% ipython --no-banner

In [1]: import numpy as np

In [2]: import numpy.linalg as la

In [3]: np.set_printoptions(suppress=True, linewidth=120)

In [4]: rnd = lambda a: np.round(a, 3) + 0

In [5]: mat = np.load("dump.npy")

In [6]: print(mat)
[[-2. -2.  0.  0.  0.  0.]
 [-2. -2. -2.  0.  0.  0.]
 [ 0. -2. -2. -2.  0.  0.]
 [ 0.  0. -2.  1. -2.  0.]
 [ 0.  0.  0. -2.  1. -2.]
 [ 0.  0.  0.  0. -2.  2.]]

In [7]: rng = np.random.default_rng(517)

In [8]: labels = rng.permutation(6)

In [9]: A2 = mat[:, labels] * rng.choice([-1, 1], 6)

In [10]: print(A2)
[[-0. -2.  2.  0.  0. -0.]
 [ 2. -2.  2.  0.  0. -0.]
 [ 2. -2. -0. -2.  0. -0.]
 [ 2.  0. -0.  1. -2. -0.]
 [-0.  0. -0. -2.  1.  2.]
 [-0.  0. -0.  0. -2. -2.]]

In [11]: Uu, _, Vt = la.svd(mat.T @ A2)

In [12]: print(rnd(la.lstsq(mat, A2)[0]))
[[ 0.  0. -1.  0.  0.  0.]
 [ 0.  1.  0.  0.  0.  0.]
 [-1.  0.  0.  0.  0.  0.]
 [ 0.  0.  0.  1.  0.  0.]
 [ 0.  0.  0.  0.  1.  0.]
 [ 0.  0.  0.  0.  0. -1.]]

In [13]: A2 = np.array([[0, 7, 4, 4, 2],
    ...:     [3, 2, 0, 6, 5],
    ...:     [8, 4, 0, 4, 7],
    ...:     [4, 7, 2, 3, 2],
    ...:     [7, 0, 7, 5, 2]])

In [14]: A2[-1] = A2[0]

In [15]: X = A2 + 0.05 * np.eye(5)

In [16]: print(X)
[[0.05 7.   4.   4.   2.  ]
 [3.   2.05 0.   6.   5.  ]
 [8.   4.   0.05 4.   7.  ]
 [4.   7.   2.   3.05 2.  ]
 [0.   7.   4.   4.   2.05]]

In [17]: Uu, sv, Vt = la.svd(X)

In [18]: print(np.argmax(sv[:-1] / (sv[1:] + 1e-6)) + 1)
4

In [19]: print(rnd(sv))
[19.251  9.087  4.093  1.335  0.027]

In [20]: A2 = Uu[:, :4] @ np.diag(sv[:4]) @ Vt[:4]

In [21]: print(rnd(la.norm(X - A2) / la.norm(X)))
0.001

In [22]: print(rnd(la.norm(X - A2, 2)), rnd(sv[4]))
0.027 0.027

In [23]: print(rnd(A2))
[[0.042 7.008 3.987 3.995 2.007]
 [3.    2.05  0.    6.    5.   ]
 [8.    4.    0.05  4.    7.   ]
 [4.    7.    2.    3.05  2.   ]
 [0.008 6.992 4.013 4.005 2.043]]

In [24]: print(la.matrix_rank(A2))
4

In [25]: A2 = np.array([[-3, -1, 3], [0, 0, 2]])

In [26]: W2 = np.kron(A2, X)

In [27]: print(la.matrix_rank(W2))
10

In [28]: print(rnd(la.norm(W2, 2)), rnd(la.norm(A2, 2) * la.norm(X, 2)))
88.44 88.44

In [29]: vec = np.array([0, 3, 1, 0, 0])

In [30]: h = np.maximum(X @ vec, 0)

In [31]: print(rnd(X.T @ h))
[208.1   571.808 246.603 355.25  262.35 ]

In [32]: print(X * (h > 1e-9)[:, None])
[[0.05 7.   4.   4.   2.  ]
 [3.   2.05 0.   6.   5.  ]
 [8.   4.   0.05 4.   7.  ]
 [4.   7.   2.   3.05 2.  ]
 [0.   7.   4.   4.   2.05]]

In [33]: ev, evecs = la.eig(X)

In [34]: print(rnd(np.sort(la.eigvals(X.T))))
[-8.766 -2.844  0.05   1.163 17.647]

In [35]: print(rnd(np.sort(la.eigvals(la.inv(X)))))
[-0.352 -0.114  0.057  0.859 20.   ]

In [36]: print(rnd(ev))
[17.647 -8.766 -2.844  0.05   1.163]

In [37]: print(rnd(np.sort(la.eigvals(X @ X))))
[  0.002   1.354   8.091  76.845 311.421]

In [38]: P = np.triu(np.array([[-3, -3, -2, -2, -1],
    ...:     [0, 1, 3, 3, -1],
    ...:     [-3, 1, 3, 2, -2],
    ...:     [1, -3, 1, 2, -1],
    ...:     [0, 3, 0, 1, 0]]), 1) + np.eye(5)

In [39]: A2 = P @ X @ la.inv(P)

In [40]: print(rnd(np.trace(A2)), rnd(np.trace(X)))
7.25 7.25

In [41]: print(rnd(A2))
[[ -32.95 -127.    311.   -339.     90.  ]
 [  39.    145.05 -355.    376.   -120.  ]
 [  16.     52.   -127.95  134.    -47.  ]
 [   4.     12.    -30.     31.05  -13.  ]
 [   0.      7.    -17.     17.     -7.95]]

In [42]: print(rnd(la.det(A2)))
25.598

In [43]: print(la.matrix_rank(A2))
5

In [44]: print(rnd(np.poly(A2)))
[   1.      -7.25  -172.575 -222.006  523.499  -25.598]

In [45]: q, _ = la.qr(np.array([[-0.3, 0.7, 0.7, -0.5],
    ...:     [0.0, -0.8, -0.2, -1.2],
    ...:     [-0.5, -0.3, -0.1, -0.4],
    ...:     [1.1, -0.4, -1.1, -0.5]]))

In [46]: ev = np.array([4, 1, 4, 5])

In [47]: E = q @ np.diag(ev) @ q.T

In [48]: print(rnd(E))
[[ 3.687  1.434  0.991  0.365]
 [ 1.434  2.528 -0.779  0.037]
 [ 0.991 -0.779  3.637  0.106]
 [ 0.365  0.037  0.106  4.148]]

In [49]: ev, evecs = la.eigh(E)

In [50]: vec = np.array([6, -6, 9, 3])

In [51]: print(rnd(vec @ E @ vec / (vec @ vec)), rnd(ev[0]), ev[-1])
4.082 1.0 5.0

In [52]: print(rnd(la.eigvalsh(E[1:, 1:])))
[2.123 4.    4.19 ]

In [53]: print(rnd(evecs * np.maximum(ev, 0) @ evecs.T))
[[ 3.687  1.434  0.991  0.365]
 [ 1.434  2.528 -0.779  0.037]
 [ 0.991 -0.779  3.637  0.106]
 [ 0.365  0.037  0.106  4.148]]

In [54]: print(rnd(evecs * np.abs(ev) @ evecs.T))
[[ 3.687  1.434  0.991  0.365]
 [ 1.434  2.528 -0.779  0.037]
 [ 0.991 -0.779  3.637  0.106]
 [ 0.365  0.037  0.106  4.148]]

In [55]: W0 = np.load("run9.npy")

In [56]: print(W0)
[[ 24  56  28  34  38  30]
 [ 56 166  60 109 119  85]
 [ 28  60  35  34  35  29]
 [ 34 109  34  74  83  58]
 [ 38 119  35  83 101  72]
 [ 30  85  29  58  72  53]]

In [57]: rk = la.matrix_rank(W0)

In [58]: print(rk)
3

In [59]: ns = la.svd(W0)[2][rk:].T

In [60]: print(la.matrix_rank(W0.T @ W0), la.matrix_rank(W0 @ W0.T))
3 3

In [61]: print([int(la.matrix_rank(W0[:i])) for i in range(1, len(W0) + 1)])
[1, 2, 3, 3, 3, 3]

In [62]: print(rnd(np.trace(la.pinv(W0) @ W0)))
3.0

In [63]: print(la.lstsq(W0[:-1].T, W0[-1])[2])
3

In [64]: T = np.stack([W0, -2 * W0, W0[::-1]])

In [65]: print(rnd(la.norm(T, axis=(1, 2))))
[416.815 833.631 416.815]

In [66]: print(rnd(la.det(T)))
[0. 0. 0.]

In [67]: print(np.einsum("bij,cij->bc", T, T))
[[ 173735 -347470  159086]
 [-347470  694940 -318172]
 [ 159086 -318172  173735]]

In [68]: print(la.matrix_rank(T))
[3 3 3]

In [69]: M = np.abs(np.array([[-1, 1, 1, -3, 2],
    ...:     [2, -3, 1, 2, 1],
    ...:     [-1, 0, 2, -2, 3],
    ...:     [-1, -3, 0, -2, 1],
    ...:     [-3, -1, -2, -3, -3]])) + np.eye(5)

In [70]: M = M / M.sum(axis=1, keepdims=True)

In [71]: print(rnd(M))
[[0.222 0.111 0.111 0.333 0.222]
 [0.2   0.4   0.1   0.2   0.1  ]
 [0.111 0.    0.333 0.222 0.333]
 [0.125 0.375 0.    0.375 0.125]
 [0.231 0.077 0.154 0.231 0.308]]

In [72]: q, evecs = la.qr(X[:, :2])[0], la.qr(X[:, 2:])[0]

In [73]: sv = la.svd(q.T @ evecs, compute_uv=False)

In [74]: print(rnd(la.norm(q @ q.T - evecs @ evecs.T, 2)))
1.0

In [75]: print((sv > 0.9).sum())
2

In [76]: G = M.T @ M

In [77]: print(rnd(la.eigvalsh(G)[::-1]))
[1.051 0.22  0.031 0.017 0.003]

In [78]: print(rnd(la.svd(M, compute_uv=False) ** 2))
[1.051 0.22  0.031 0.017 0.003]

In [79]: print(la.matrix_rank(G))
5

In [80]: print(np.allclose(M, M.T))
False

In [81]: assert M == M.T
Traceback (most recent call last):
  Cell In[81], line 1
    assert M == M.T
ValueError: The truth value of an array with more than one element is ambiguous. Use a.any() or a.all()


In [82]: la.determinant(M)
Traceback (most recent call last):
  Cell In[82], line 1
    la.determinant(M)
AttributeError: module 'numpy.linalg' has no attribute 'determinant'


In [83]: print(np.allclose(M @ M.T, M.T @ M))
False

In [84]: print(rnd(np.sort(np.abs(la.eigvals(M)))))
[0.093 0.093 0.219 0.304 1.   ]

In [85]: labels = rng.permutation(5)

In [86]: print(labels)
[3 1 4 2 0]

In [87]: A2 = M[labels][:, labels]

In [88]: print(rnd(np.sort(np.abs(la.eigvals(A2)))))
[0.093 0.093 0.219 0.304 1.   ]

In [89]: print(np.allclose(A2, M))
False

In [90]: print(rnd(np.trace(A2)))
1.638

In [91]: A2 = np.array([[0, 0], [-1, 1]])

In [92]: data = np.tile(A2, (2, 2))

In [93]: print(data)
[[ 0  0  0  0]
 [-1  1 -1  1]
 [ 0  0  0  0]
 [-1  1 -1  1]]

In [94]: rk = la.matrix_rank(data)

In [95]: print(rk)
1

In [96]: ns = la.svd(data)[2][rk:].T

In [97]: print(np.allclose(data @ ns, 0))
True

In [98]: print(rnd(data @ ns))
[[0. 0. 0.]
 [0. 0. 0.]
 [0. 0. 0.]
 [0. 0. 0.]]

In [99]: print(ns.shape)
(4, 3)

In [100]: print(rnd(ns @ ns.T))
[[ 0.75  0.25 -0.25  0.25]
 [ 0.25  0.75  0.25 -0.25]
 [-0.25  0.25  0.75  0.25]
 [ 0.25 -0.25  0.25  0.75]]

In [101]: print([int(la.matrix_rank(data[:i])) for i in range(1, len(data) + 1)])
[0, 1, 1, 1]

In [102]: try:
     ...:     la.inv(data)
     ...: except la.LinAlgError as e:
     ...:     print(repr(e))
     ...: 
LinAlgError('Singular matrix')

In [103]: print(la.lstsq(data[:-1].T, data[-1])[2])
1

In [104]: print(np.abs(np.diag(la.qr(data)[1])) > 1e-9)
[ True False False False]

In [105]: print(rnd(np.trace(la.pinv(data) @ data)))
1.0

In [106]: print(rnd(data @ la.pinv(data) @ data))
[[ 0.  0.  0.  0.]
 [-1.  1. -1.  1.]
 [ 0.  0.  0.  0.]
 [-1.  1. -1.  1.]]

In [107]: print(np.unique(data.round(6), axis=0).shape)
(2, 4)

In [108]: Uu, sv, Vt = la.svd(data)

In [109]: print(np.argmax(sv[:-1] / (sv[1:] + 1e-6)) + 1)
1

In [110]: print(rnd(sv))
[2.828 0.    0.    0.   ]

In [111]: A2 = Uu[:, :1] @ np.diag(sv[:1]) @ Vt[:1]

In [112]: print(la.matrix_rank(data, rtol=0.05))
1

In [113]: print(rnd(la.norm(data - A2) / la.norm(data)))
0.0

In [114]: print(rnd(la.norm(data - A2, 2)), rnd(sv[1]))
0.0 0.0

In [115]: W2 = np.array([[-2, -3, -3], [1, -1, 0], [2, -1, 1]])

In [116]: A = (rng.random((17, 3)) < 0.25) @ W2

In [117]: print(A)
[[ 1 -1  0]
 [ 0  0  0]
 [ 0  0  0]
 [ 0 -4 -2]
 [ 1 -1  0]
 [ 0  0  0]
 [ 0  0  0]
 [ 0  0  0]
 [ 0  0  0]
 [ 2 -1  1]
 [-2 -3 -3]
 [ 2 -1  1]
 [ 1 -1  0]
 [ 2 -1  1]
 [ 0 -4 -2]
 [ 2 -1  1]
 [ 2 -1  1]]

In [118]: P = A @ la.solve(A.T @ A, A.T)

In [119]: print(rnd(np.trace(P)))
3.0

In [120]: print(rnd(la.eigvalsh(P)))
[0. 0. 0. 0. 0. 0. 0. 0. 0. 0. 0. 0. 0. 0. 1. 1. 1.]

In [121]: print(la.matrix_rank(np.eye(17) - P))
14

In [122]: print(np.allclose(P @ P, P))
True

In [123]: print(rnd(P @ A[:, 0]))
[ 1.  0.  0.  0.  1.  0.  0.  0.  0.  2. -2.  2.  1.  2.  0.  2.  2.]

In [124]: print(rnd(np.diag(P)))
[0.333 0.    0.    0.353 0.333 0.    0.    0.    0.    0.176 0.412 0.176 0.333 0.176 0.353 0.176 0.176]

In [125]: G = np.cov(A, rowvar=False)

In [126]: print(G.shape)
(3, 3)

In [127]: print(rnd(G))
[[1.243 0.331 1.081]
 [0.331 1.735 1.11 ]
 [1.081 1.11  1.36 ]]

In [128]: print(np.median(A, axis=0))
[ 0. -1.  0.]

In [129]: print(rnd(la.eigvalsh(G)[::-1]))
[3.176 1.157 0.005]

In [130]: print(np.argwhere(np.triu(np.abs(np.corrcoef(A.T)) > 0.8, 1)))
[[0 2]]

In [131]: Ac = A - A.mean(axis=0)

In [132]: evecs = la.svd(Ac)[2][:2]

In [133]: A2 = Ac - Ac @ evecs.T @ evecs

In [134]: print(rnd(A2.std(axis=0)))
[0.039 0.026 0.052]

In [135]: print(rnd(la.norm(A2) / la.norm(Ac)))
0.035

In [136]: print(rnd(np.diag(evecs.T @ evecs)))
[0.696 0.861 0.444]

In [137]: print(rnd((Ac @ evecs.T).std(axis=0)))
[1.729 1.043]

In [138]: print(rnd(np.cov(Ac @ evecs.T, rowvar=False)))
[[3.176 0.   ]
 [0.    1.157]]

In [139]: W2 = A[[8, 14]].astype(float)

In [140]: for _ in range(7):
     ...:     labels = la.norm(A[:, None] - W2, axis=-1).argmin(axis=1)
     ...:     W2 = np.array([A[labels == j].mean(axis=0) for j in range(2)])
     ...: 

In [141]: print(labels)
[0 0 0 1 0 0 0 0 0 0 1 0 0 0 1 0 0]

In [142]: print(rnd(W2[1] - W2[0]))
[-1.595 -3.095 -2.69 ]

In [143]: print(np.bincount(labels))
[14  3]

In [144]: print(rnd(W2))
[[ 0.929 -0.571  0.357]
 [-0.667 -3.667 -2.333]]
